$ python -q
>>> import numpy as np
>>> from numpy import linalg as LA
>>> np.set_printoptions(suppress=True, linewidth=120)
>>> m1 = np.loadtxt("layer2.csv", delimiter=",")
>>> print(m1)
[[  6.54  -0.13   3.75  38.64  15.45   0.54  -0.88  -4.9 ]
 [ -5.6    1.82  -2.2   13.22  -2.05   0.4   -3.2   -4.71]
 [ -1.61   1.54   2.06  -2.93   1.36   2.42  30.92  -0.42]
 [ 10.2   -1.1    3.71  10.83  13.69   8.1   33.09  -0.96]
 [  5.02  -2.56   1.82  22.82  -7.98  -5.7   -2.82  -1.83]
 [ -3.64   1.24   1.88   9.31   4.46  -4.14  -3.66   1.02]
 [-11.21  -0.12  -1.21   4.69  19.28   6.39  -2.76  -2.13]
 [ -0.78   0.33   3.3   -4.89  11.98  -3.17 -10.12  -6.68]
 [ -1.38  -1.19  -2.36  -7.9    0.43  -3.56  -6.94  -0.61]
 [ -2.76   0.26  -2.53   4.03   1.63   3.67   2.41   4.77]
 [  9.33   2.14   0.4   11.81  -2.44   7.36   4.52   2.97]
 [-10.24   0.99   3.34   5.72   7.88  -2.95  -8.56   0.03]
 [ -5.88   1.51   4.16 -15.92  -4.03   4.72  34.38   0.16]
 [-12.02  -4.87  -2.74   1.9   -5.88  -2.51  18.26  -0.23]
 [  6.21   0.36  -1.18   3.14  -0.99  -2.85  18.12   4.56]
 [ -2.81  -0.49  -4.57  -3.59 -11.44   0.56  13.08  -4.71]
 [ -2.21  -1.86   1.05 -14.94  -2.79   1.21 -19.39  -4.3 ]
 [ -2.83   2.23  -1.92 -14.99  -3.96   1.93   7.56  -2.06]
 [  1.07  -2.15   0.38   2.73   5.99  -3.67  20.29  -3.88]
 [ -9.92  -0.77   1.67 -22.21  12.58   3.81   1.06   0.11]
 [  3.23   1.11   2.58   6.12 -14.04   4.55  33.46   5.32]
 [ -1.63   0.1    3.    -0.43   9.16   1.55 -46.6    4.58]
 [  1.47   1.98  -2.55   8.23  -6.05   2.6   -2.43   2.88]]
>>> q, vecs = LA.qr(m1[:, :4])[0], LA.qr(m1[:, 4:])[0]
>>> sigma = LA.svd(q.T @ vecs, compute_uv=False)
>>> print(np.round(np.degrees(np.arccos(sigma.clip(0, 1))), 2))
[55.18 65.47 80.47 88.05]
>>> print((sigma > 0.9).sum())
0
>>> lab = m1[:, 0] > np.median(m1[:, 0])
>>> u = m1[lab].mean(axis=0) - m1[~lab].mean(axis=0)
>>> print(np.argsort(-np.abs(u).round(6), kind="stable"))
[6 3 0 2 5 4 7 1]
>>> print(round(float((((m1 - m1.mean(axis=0)) @ u > 0) == lab).mean()), 2))
0.78
>>> print(((m1 - m1.mean(axis=0)) @ u > 0).astype(int))
[1 0 1 1 1 0 0 0 0 0 1 0 1 1 1 1 0 0 1 0 1 0 1]
>>> print(lab.astype(int))
[1 0 1 1 1 0 0 1 1 0 1 0 0 0 1 0 0 0 1 0 1 0 1]
>>> print(u.round(2))
[ 9.47  0.03  1.09 10.82 -0.49 -0.62 11.27  0.3 ]
>>> print(round(float(LA.norm(m1)), 2))
126.91
>>> print(np.abs(m1).max())
46.6
>>> m1[:, 8]
Traceback (most recent call last):
  File "<python-input-18>", line 1, in <module>
    m1[:, 8]
    ~~^^^^^^
IndexError: index 8 is out of bounds for axis 1 with size 8
>>> Ac = m1 - m1.mean(axis=0)
>>> left, sigma, vt = LA.svd(Ac, full_matrices=False)
>>> print(np.round(np.abs(vt[-1]), 2) + 0)
[0.   0.96 0.17 0.01 0.05 0.21 0.02 0.05]
>>> print((np.sign(left[:, 0]) == np.sign(left[0, 0])).astype(int))
[1 1 0 0 1 1 1 1 1 1 0 1 0 0 0 0 1 0 0 1 0 1 1]
>>> print(LA.matrix_rank(Ac))
8
>>> print(np.abs(left[:, 0]).argmax())
21
>>> print(sigma.round(2))
[90.7  64.56 40.1  25.01 18.27 13.37 10.24  7.16]
>>> print(np.round(sigma ** 2 / (sigma ** 2).sum(), 2) + 0)
[0.54 0.27 0.11 0.04 0.02 0.01 0.01 0.  ]
>>> print(np.round((sigma ** 2).sum() ** 2 / (sigma ** 4).sum(), 2))
2.65
